% python3 -q
>>> import numpy as np
>>> import numpy.linalg as la
>>> np.set_printoptions(precision=4, suppress=True, linewidth=140)
>>> m1, _ = la.qr(np.array([[1.3, -1.3, 1.0, -1.1, -0.7, 0.4],
...     [0.4, -0.5, -0.5, 0.3, 0.1, -1.7],
...     [1.2, 0.4, -0.5, -0.2, 0.4, -0.5],
...     [0.1, 0.1, 0.6, -1.5, 0.8, 2.4],
...     [0.6, -0.3, -0.8, -1.1, -0.6, 0.3],
...     [-0.4, 1.3, 1.9, -0.1, 0.0, -0.3]]))
>>> m1
array([[-0.6651, -0.3539,  0.6292,  0.0929, -0.1163, -0.1197],
       [-0.2047, -0.1694, -0.1327,  0.2616,  0.2748,  0.8763],
       [-0.614 ,  0.6407, -0.3112,  0.1811,  0.2173, -0.1889],
       [-0.0512,  0.0937,  0.2356, -0.7486,  0.6058,  0.0754],
       [-0.307 ,  0.018 , -0.3007, -0.5706, -0.6494,  0.2603],
       [ 0.2047,  0.653 ,  0.5864,  0.0638, -0.274 ,  0.3297]])
>>> vec = np.array([1, -3, 3, -3, 2, -1])
>>> [p for p in range(1, 25) if np.allclose(la.matrix_power(m1, p), np.eye(6))]
[]
>>> np.sort(np.abs(np.degrees(np.angle(la.eigvals(m1)))))
array([  0.    , 107.1485, 107.1485, 144.3068, 144.3068, 180.    ])
>>> 6 - la.matrix_rank(m1 - np.eye(6), tol=1e-8)
np.int64(1)
>>> mat = np.load("block3.npy")
>>> mat
array([[-1.0637, -4.8815, -0.1996],
       [ 0.419 , -4.6583, -1.7677],
       [-2.6432,  3.9784,  1.4783],
       [ 0.5476,  2.52  , -4.2837],
       [-3.2567,  1.4657, -3.4994],
       [ 3.7504,  2.9195,  1.5526],
       [-1.1427, -4.2997, -2.2819],
       [ 1.2807, -4.8257, -0.2687],
       [ 1.2352,  3.0514,  3.7634],
       [-0.7756,  4.9292, -0.3182],
       [ 1.8849,  4.5027,  1.083 ],
       [-2.2065, -2.7525,  3.5433],
       [ 3.8336,  0.785 , -3.1125],
       [ 4.3382, -2.4549, -0.3913],
       [ 0.9769, -3.5474,  3.3855],
       [-0.9104,  4.9154, -0.0993],
       [-2.6076,  4.166 , -0.9193],
       [-0.5265,  4.165 ,  2.7158],
       [-4.6361, -1.7994, -0.5186],
       [-1.2689,  2.7506, -3.978 ],
       [ 1.0859, -4.1219,  2.6136],
       [-3.7324,  2.3538, -2.3513],
       [-2.3138,  2.3979,  3.7278],
       [ 4.0913,  1.4653,  2.4727],
       [ 3.137 ,  2.8194, -2.6852],
       [-3.5196,  1.701 , -3.1175],
       [-4.0858,  0.5723,  2.8247],
       [-2.7477, -0.6485, -4.1267],
       [-4.0085,  0.8875,  2.8538],
       [ 1.9803, -4.5234, -0.7857],
       [ 4.761 , -0.3434,  1.4884]])
>>> Y = np.c_[mat[:, :2] @ np.array([[-5, -3], [2, -1]]), np.array([7, -7, -1, -7, 3, -9, -2, 3, 8, -4, -8, -5, -2, 1, 7, -9, -3, 0, -8, 5, 7, -8, 8, 7, 0, 9, 2, 7, -6, -2, -3])]
>>> Y
array([[ -4.4445,   8.0726,   7.    ],
       [-11.4116,   3.4013,  -7.    ],
       [ 21.1728,   3.9512,  -1.    ],
       [  2.302 ,  -4.1628,  -7.    ],
       [ 19.2149,   8.3044,   3.    ],
       [-12.913 , -14.1707,  -9.    ],
       [ -2.8859,   7.7278,  -2.    ],
       [-16.0549,   0.9836,   3.    ],
       [ -0.0732,  -6.757 ,   8.    ],
       [ 13.7364,  -2.6024,  -4.    ],
       [ -0.4191, -10.1574,  -8.    ],
       [  5.5275,   9.372 ,  -5.    ],
       [-17.598 , -12.2858,  -2.    ],
       [-26.6008, -10.5597,   1.    ],
       [-11.9793,   0.6167,   7.    ],
       [ 14.3828,  -2.1842,  -9.    ],
       [ 21.37  ,   3.6568,  -3.    ],
       [ 10.9625,  -2.5855,   0.    ],
       [ 19.5817,  15.7077,  -8.    ],
       [ 11.8457,   1.0561,   5.    ],
       [-13.6733,   0.8642,   7.    ],
       [ 23.3696,   8.8434,  -8.    ],
       [ 16.3648,   4.5435,   8.    ],
       [-17.5259, -13.7392,   7.    ],
       [-10.0462, -12.2304,   0.    ],
       [ 21.    ,   8.8578,   9.    ],
       [ 21.5736,  11.6851,   2.    ],
       [ 12.4415,   8.8916,   7.    ],
       [ 21.8175,  11.138 ,  -6.    ],
       [-18.9483,  -1.4175,  -2.    ],
       [-24.4918, -13.9396,  -3.    ]])
>>> np.round(la.lstsq(mat, Y[:, 0])[0], 4) + 0
array([-5.,  2.,  0.])
>>> la.matrix_rank(np.c_[mat, Y])
np.int64(4)
>>> la.norm(la.qr(mat)[0].T @ Y, axis=0) ** 2 / ((Y ** 2).sum(axis=0) + 1e-12)
array([1.    , 1.    , 0.0596])
>>> P = Y @ la.solve(Y.T @ Y, Y.T)
>>> np.allclose(P @ P, P)
True
>>> np.round(la.eigvalsh(P), 4) + 0
array([0., 0., 0., 0., 0., 0., 0., 0., 0., 0., 0., 0., 0., 0., 0., 0., 0., 0., 0., 0., 0., 0., 0., 0., 0., 0., 0., 0., 1., 1., 1.])
>>> np.trace(P)
np.float64(3.0)
>>> la.matrix_rank(np.eye(31) - P)
np.int64(28)
>>> P @ Y[:, 1]
array([  8.0726,   3.4013,   3.9512,  -4.1628,   8.3044, -14.1707,   7.7278,   0.9836,  -6.757 ,  -2.6024, -10.1574,   9.372 , -12.2858,
       -10.5597,   0.6167,  -2.1842,   3.6568,  -2.5855,  15.7077,   1.0561,   0.8642,   8.8434,   4.5435, -13.7392, -12.2304,   8.8578,
        11.6851,   8.8916,  11.138 ,  -1.4175, -13.9396])
>>> rng = np.random.default_rng(43675)
>>> F = np.eye(12, dtype=int)[rng.permutation(12)] * np.array([1, 0, 2, 2, 0, 0, 0, 0, 0, 2, 1, 1])
>>> F
array([[0, 0, 0, 0, 0, 0, 0, 0, 0, 0, 0, 0],
       [0, 0, 0, 0, 0, 0, 0, 0, 0, 0, 0, 0],
       [0, 0, 0, 0, 0, 0, 0, 0, 0, 0, 0, 1],
       [0, 0, 0, 0, 0, 0, 0, 0, 0, 0, 0, 0],
       [0, 0, 0, 0, 0, 0, 0, 0, 0, 2, 0, 0],
       [0, 0, 0, 0, 0, 0, 0, 0, 0, 0, 0, 0],
       [0, 0, 0, 0, 0, 0, 0, 0, 0, 0, 0, 0],
       [1, 0, 0, 0, 0, 0, 0, 0, 0, 0, 0, 0],
       [0, 0, 0, 2, 0, 0, 0, 0, 0, 0, 0, 0],
       [0, 0, 0, 0, 0, 0, 0, 0, 0, 0, 0, 0],
       [0, 0, 0, 0, 0, 0, 0, 0, 0, 0, 1, 0],
       [0, 0, 2, 0, 0, 0, 0, 0, 0, 0, 0, 0]])
>>> la.matrix_power(F, 2)
array([[0, 0, 0, 0, 0, 0, 0, 0, 0, 0, 0, 0],
       [0, 0, 0, 0, 0, 0, 0, 0, 0, 0, 0, 0],
       [0, 0, 2, 0, 0, 0, 0, 0, 0, 0, 0, 0],
       [0, 0, 0, 0, 0, 0, 0, 0, 0, 0, 0, 0],
       [0, 0, 0, 0, 0, 0, 0, 0, 0, 0, 0, 0],
       [0, 0, 0, 0, 0, 0, 0, 0, 0, 0, 0, 0],
       [0, 0, 0, 0, 0, 0, 0, 0, 0, 0, 0, 0],
       [0, 0, 0, 0, 0, 0, 0, 0, 0, 0, 0, 0],
       [0, 0, 0, 0, 0, 0, 0, 0, 0, 0, 0, 0],
       [0, 0, 0, 0, 0, 0, 0, 0, 0, 0, 0, 0],
       [0, 0, 0, 0, 0, 0, 0, 0, 0, 0, 1, 0],
       [0, 0, 0, 0, 0, 0, 0, 0, 0, 0, 0, 2]])
>>> np.round(np.abs(la.eigvals(F)).max(), 4)
np.float64(1.4142)
>>> np.sort(np.abs(la.eigvals(F)))
array([0.    , 0.    , 0.    , 0.    , 0.    , 0.    , 0.    , 0.    , 0.    , 1.    , 1.4142, 1.4142])
>>> F @ F
array([[0, 0, 0, 0, 0, 0, 0, 0, 0, 0, 0, 0],
       [0, 0, 0, 0, 0, 0, 0, 0, 0, 0, 0, 0],
       [0, 0, 2, 0, 0, 0, 0, 0, 0, 0, 0, 0],
       [0, 0, 0, 0, 0, 0, 0, 0, 0, 0, 0, 0],
       [0, 0, 0, 0, 0, 0, 0, 0, 0, 0, 0, 0],
       [0, 0, 0, 0, 0, 0, 0, 0, 0, 0, 0, 0],
       [0, 0, 0, 0, 0, 0, 0, 0, 0, 0, 0, 0],
       [0, 0, 0, 0, 0, 0, 0, 0, 0, 0, 0, 0],
       [0, 0, 0, 0, 0, 0, 0, 0, 0, 0, 0, 0],
       [0, 0, 0, 0, 0, 0, 0, 0, 0, 0, 0, 0],
       [0, 0, 0, 0, 0, 0, 0, 0, 0, 0, 1, 0],
       [0, 0, 0, 0, 0, 0, 0, 0, 0, 0, 0, 2]])
>>> (F + F.T) / 2
array([[0. , 0. , 0. , 0. , 0. , 0. , 0. , 0.5, 0. , 0. , 0. , 0. ],
       [0. , 0. , 0. , 0. , 0. , 0. , 0. , 0. , 0. , 0. , 0. , 0. ],
       [0. , 0. , 0. , 0. , 0. , 0. , 0. , 0. , 0. , 0. , 0. , 1.5],
       [0. , 0. , 0. , 0. , 0. , 0. , 0. , 0. , 1. , 0. , 0. , 0. ],
       [0. , 0. , 0. , 0. , 0. , 0. , 0. , 0. , 0. , 1. , 0. , 0. ],
       [0. , 0. , 0. , 0. , 0. , 0. , 0. , 0. , 0. , 0. , 0. , 0. ],
       [0. , 0. , 0. , 0. , 0. , 0. , 0. , 0. , 0. , 0. , 0. , 0. ],
       [0.5, 0. , 0. , 0. , 0. , 0. , 0. , 0. , 0. , 0. , 0. , 0. ],
       [0. , 0. , 0. , 1. , 0. , 0. , 0. , 0. , 0. , 0. , 0. , 0. ],
       [0. , 0. , 0. , 0. , 1. , 0. , 0. , 0. , 0. , 0. , 0. , 0. ],
       [0. , 0. , 0. , 0. , 0. , 0. , 0. , 0. , 0. , 0. , 1. , 0. ],
       [0. , 0. , 1.5, 0. , 0. , 0. , 0. , 0. , 0. , 0. , 0. , 0. ]])
>>> np.trace(F)
np.int64(1)
>>> np.allclose(F, F.T)
False
>>> la.lstsq(F[:-1].T, F[-1])[2]
np.int32(5)
>>> np.unique(F.round(6), axis=0).shape
(7, 12)
>>> F @ la.pinv(F) @ F
array([[0., 0., 0., 0., 0., 0., 0., 0., 0., 0., 0., 0.],
       [0., 0., 0., 0., 0., 0., 0., 0., 0., 0., 0., 0.],
       [0., 0., 0., 0., 0., 0., 0., 0., 0., 0., 0., 1.],
       [0., 0., 0., 0., 0., 0., 0., 0., 0., 0., 0., 0.],
       [0., 0., 0., 0., 0., 0., 0., 0., 0., 2., 0., 0.],
       [0., 0., 0., 0., 0., 0., 0., 0., 0., 0., 0., 0.],
       [0., 0., 0., 0., 0., 0., 0., 0., 0., 0., 0., 0.],
       [1., 0., 0., 0., 0., 0., 0., 0., 0., 0., 0., 0.],
       [0., 0., 0., 2., 0., 0., 0., 0., 0., 0., 0., 0.],
       [0., 0., 0., 0., 0., 0., 0., 0., 0., 0., 0., 0.],
       [0., 0., 0., 0., 0., 0., 0., 0., 0., 0., 1., 0.],
       [0., 0., 2., 0., 0., 0., 0., 0., 0., 0., 0., 0.]])
>>> np.zeros(6, 6)
Traceback (most recent call last):
  File "<python-input-35>", line 1, in <module>
    np.zeros(6, 6)
    ~~~~~~~~^^^^^^
TypeError: Cannot interpret '6' as a data type
>>> la.svd(m1, compute_uv=False)
array([1., 1., 1., 1., 1., 1.])
>>> np.round(la.norm(m1), 4)
np.float64(2.4495)
>>> np.count_nonzero(m1)
np.int64(36)
>>> m1.shape
(6, 6)
>>> m1.mean(axis=0)
array([-0.2729,  0.147 ,  0.1178, -0.12  ,  0.0097,  0.2055])
>>> np.unravel_index(np.abs(m1).argmax(), m1.shape)
(np.int64(1), np.int64(5))
>>> la.matrix_rank(m1)
np.int64(6)
>>> Uu, sig, Vt = la.svd(F)
>>> sig
array([ 2.,  2.,  2.,  1.,  1.,  1.,  0.,  0.,  0.,  0., -0.,  0.])
>>> Y = Uu[:, :6] @ np.diag(sig[:6]) @ Vt[:6]
>>> round(float(la.norm(F - Y) / la.norm(F)), 4)
0.0
>>> np.abs(F - Y).max()
np.float64(0.0)
>>> Y
array([[0., 0., 0., 0., 0., 0., 0., 0., 0., 0., 0., 0.],
       [0., 0., 0., 0., 0., 0., 0., 0., 0., 0., 0., 0.],
       [0., 0., 0., 0., 0., 0., 0., 0., 0., 0., 0., 1.],
       [0., 0., 0., 0., 0., 0., 0., 0., 0., 0., 0., 0.],
       [0., 0., 0., 0., 0., 0., 0., 0., 0., 2., 0., 0.],
       [0., 0., 0., 0., 0., 0., 0., 0., 0., 0., 0., 0.],
       [0., 0., 0., 0., 0., 0., 0., 0., 0., 0., 0., 0.],
       [1., 0., 0., 0., 0., 0., 0., 0., 0., 0., 0., 0.],
       [0., 0., 0., 2., 0., 0., 0., 0., 0., 0., 0., 0.],
       [0., 0., 0., 0., 0., 0., 0., 0., 0., 0., 0., 0.],
       [0., 0., 0., 0., 0., 0., 0., 0., 0., 0., 1., 0.],
       [0., 0., 2., 0., 0., 0., 0., 0., 0., 0., 0., 0.]])
>>> vec = np.array([-3, -2, 2, 2, -1, 1, 1, 3, 1, 1, -3, 2])
>>> np.sign((Y @ vec).round(6))
array([ 0.,  0.,  1.,  0.,  1.,  0.,  0., -1.,  1.,  0., -1.,  1.])
>>> Y @ vec
array([ 0.,  0.,  2.,  0.,  2.,  0.,  0., -3.,  4.,  0., -3.,  4.])
>>> Y @ np.ones(12)
array([0., 0., 1., 0., 2., 0., 0., 1., 2., 0., 1., 2.])
>>> (Y * vec).sum(axis=1)
array([ 0.,  0.,  2.,  0.,  2.,  0.,  0., -3.,  4.,  0., -3.,  4.])
>>> feats = np.loadtxt("data.csv", delimiter=",")
>>> feats
array([[0., 0., 1., 0., 0., 0., 0., 0., 0., 1., 0.],
       [0., 0., 0., 0., 1., 0., 1., 1., 0., 0., 0.],
       [1., 0., 0., 0., 1., 0., 0., 0., 1., 1., 0.],
       [0., 0., 0., 0., 1., 0., 0., 0., 0., 0., 0.],
       [0., 1., 1., 1., 0., 0., 1., 0., 1., 0., 0.],
       [0., 0., 0., 0., 0., 0., 0., 0., 0., 0., 0.],
       [0., 1., 0., 0., 1., 0., 0., 0., 0., 1., 1.],
       [0., 1., 0., 0., 0., 0., 0., 0., 0., 1., 0.],
       [0., 0., 1., 0., 1., 0., 0., 0., 0., 0., 0.],
       [1., 0., 1., 0., 0., 0., 1., 1., 0., 0., 0.],
       [0., 0., 0., 0., 0., 0., 1., 0., 0., 0., 0.]])
>>> Uu, sig, Vt = la.svd(feats)
>>> np.argmax(sig[:-1] / (sig[1:] + 1e-6)) + 1
np.int64(10)
>>> Y = Uu[:, :10] @ np.diag(sig[:10]) @ Vt[:10]
>>> np.round(la.norm(feats - Y) / la.norm(feats), 4)
np.float64(0.0)
>>> Y.round(4) + 0
array([[0., 0., 1., 0., 0., 0., 0., 0., 0., 1., 0.],
       [0., 0., 0., 0., 1., 0., 1., 1., 0., 0., 0.],
       [1., 0., 0., 0., 1., 0., 0., 0., 1., 1., 0.],
       [0., 0., 0., 0., 1., 0., 0., 0., 0., 0., 0.],
       [0., 1., 1., 1., 0., 0., 1., 0., 1., 0., 0.],
       [0., 0., 0., 0., 0., 0., 0., 0., 0., 0., 0.],
       [0., 1., 0., 0., 1., 0., 0., 0., 0., 1., 1.],
       [0., 1., 0., 0., 0., 0., 0., 0., 0., 1., 0.],
       [0., 0., 1., 0., 1., 0., 0., 0., 0., 0., 0.],
       [1., 0., 1., 0., 0., 0., 1., 1., 0., 0., 0.],
       [0., 0., 0., 0., 0., 0., 1., 0., 0., 0., 0.]])
>>> la.matrix_rank(Y)
np.int64(10)
>>> np.round(np.abs(feats - Y).max(), 4)
np.float64(0.0)
>>> np.round(la.norm(feats - Y, 2), 4), np.round(sig[10], 4)
(np.float64(0.0), np.float64(0.0))
>>> la.matrix_rank(feats, rtol=0.05)
np.int64(9)
